$ ipython --no-banner

In [1]: import numpy as np

In [2]: np.set_printoptions(precision=3, suppress=True, linewidth=140)

In [3]: def rnd(a):
   ...:     return np.round(a, 3) + 0
   ...: 

In [4]: M = np.load("m.npy")

In [5]: print(rnd(M))
[[ 0.034  0.056  0.011 -0.056 -0.034 -0.056  0.078 -0.056  0.056 -0.011  0.056  0.078]
 [ 0.056  0.093  0.019 -0.093 -0.056 -0.093  0.131 -0.093  0.093 -0.019  0.093  0.131]
 [ 0.011  0.019  0.004 -0.019 -0.011 -0.019  0.026 -0.019  0.019 -0.004  0.019  0.026]
 [-0.056 -0.093 -0.019  0.093  0.056  0.093 -0.131  0.093 -0.093  0.019 -0.093 -0.131]
 [-0.034 -0.056 -0.011  0.056  0.034  0.056 -0.078  0.056 -0.056  0.011 -0.056 -0.078]
 [-0.056 -0.093 -0.019  0.093  0.056  0.093 -0.131  0.093 -0.093  0.019 -0.093 -0.131]
 [ 0.078  0.131  0.026 -0.131 -0.078 -0.131  0.183 -0.131  0.131 -0.026  0.131  0.183]
 [-0.056 -0.093 -0.019  0.093  0.056  0.093 -0.131  0.093 -0.093  0.019 -0.093 -0.131]
 [ 0.056  0.093  0.019 -0.093 -0.056 -0.093  0.131 -0.093  0.093 -0.019  0.093  0.131]
 [-0.011 -0.019 -0.004  0.019  0.011  0.019 -0.026  0.019 -0.019  0.004 -0.019 -0.026]
 [ 0.056  0.093  0.019 -0.093 -0.056 -0.093  0.131 -0.093  0.093 -0.019  0.093  0.131]
 [ 0.078  0.131  0.026 -0.131 -0.078 -0.131  0.183 -0.131  0.131 -0.026  0.131  0.183]]

In [6]: rng = np.random.default_rng(340)

In [7]: idx = rng.permutation(12)

In [8]: print(idx)
[ 4  9  8  7  2 11  3 10  6  0  1  5]

In [9]: out = M[idx][:, idx]

In [10]: print(rnd(np.trace(out)))
1.0

In [11]: print(rnd(np.sort(np.abs(np.linalg.eigvals(out)))))
[0. 0. 0. 0. 0. 0. 0. 0. 0. 0. 0. 1.]

In [12]: rk = np.linalg.matrix_rank(M)

In [13]: print(rk)
1

In [14]: null = np.linalg.svd(M)[2][rk:].T

In [15]: print(rnd(null @ null.T))
[[ 0.966 -0.056 -0.011  0.056  0.034  0.056 -0.078  0.056 -0.056  0.011 -0.056 -0.078]
 [-0.056  0.907 -0.019  0.093  0.056  0.093 -0.131  0.093 -0.093  0.019 -0.093 -0.131]
 [-0.011 -0.019  0.996  0.019  0.011  0.019 -0.026  0.019 -0.019  0.004 -0.019 -0.026]
 [ 0.056  0.093  0.019  0.907 -0.056 -0.093  0.131 -0.093  0.093 -0.019  0.093  0.131]
 [ 0.034  0.056  0.011 -0.056  0.966 -0.056  0.078 -0.056  0.056 -0.011  0.056  0.078]
 [ 0.056  0.093  0.019 -0.093 -0.056  0.907  0.131 -0.093  0.093 -0.019  0.093  0.131]
 [-0.078 -0.131 -0.026  0.131  0.078  0.131  0.817  0.131 -0.131  0.026 -0.131 -0.183]
 [ 0.056  0.093  0.019 -0.093 -0.056 -0.093  0.131  0.907  0.093 -0.019  0.093  0.131]
 [-0.056 -0.093 -0.019  0.093  0.056  0.093 -0.131  0.093  0.907  0.019 -0.093 -0.131]
 [ 0.011  0.019  0.004 -0.019 -0.011 -0.019  0.026 -0.019  0.019  0.996  0.019  0.026]
 [-0.056 -0.093 -0.019  0.093  0.056  0.093 -0.131  0.093 -0.093  0.019  0.907 -0.131]
 [-0.078 -0.131 -0.026  0.131  0.078  0.131 -0.183  0.131 -0.131  0.026 -0.131  0.817]]

In [16]: print(np.allclose(M @ null, 0))
True

In [17]: print([int(np.linalg.matrix_rank(np.delete(M, i, axis=0))) for i in range(12)])
[1, 1, 1, 1, 1, 1, 1, 1, 1, 1, 1, 1]

In [18]: print(null.shape)
(12, 11)

In [19]: print([int(np.linalg.matrix_rank(M[:, :j + 1])) for j in range(12)])
[1, 1, 1, 1, 1, 1, 1, 1, 1, 1, 1, 1]

In [20]: print([int(np.linalg.matrix_rank(M[:i])) for i in range(1, len(M) + 1)])
[1, 1, 1, 1, 1, 1, 1, 1, 1, 1, 1, 1]
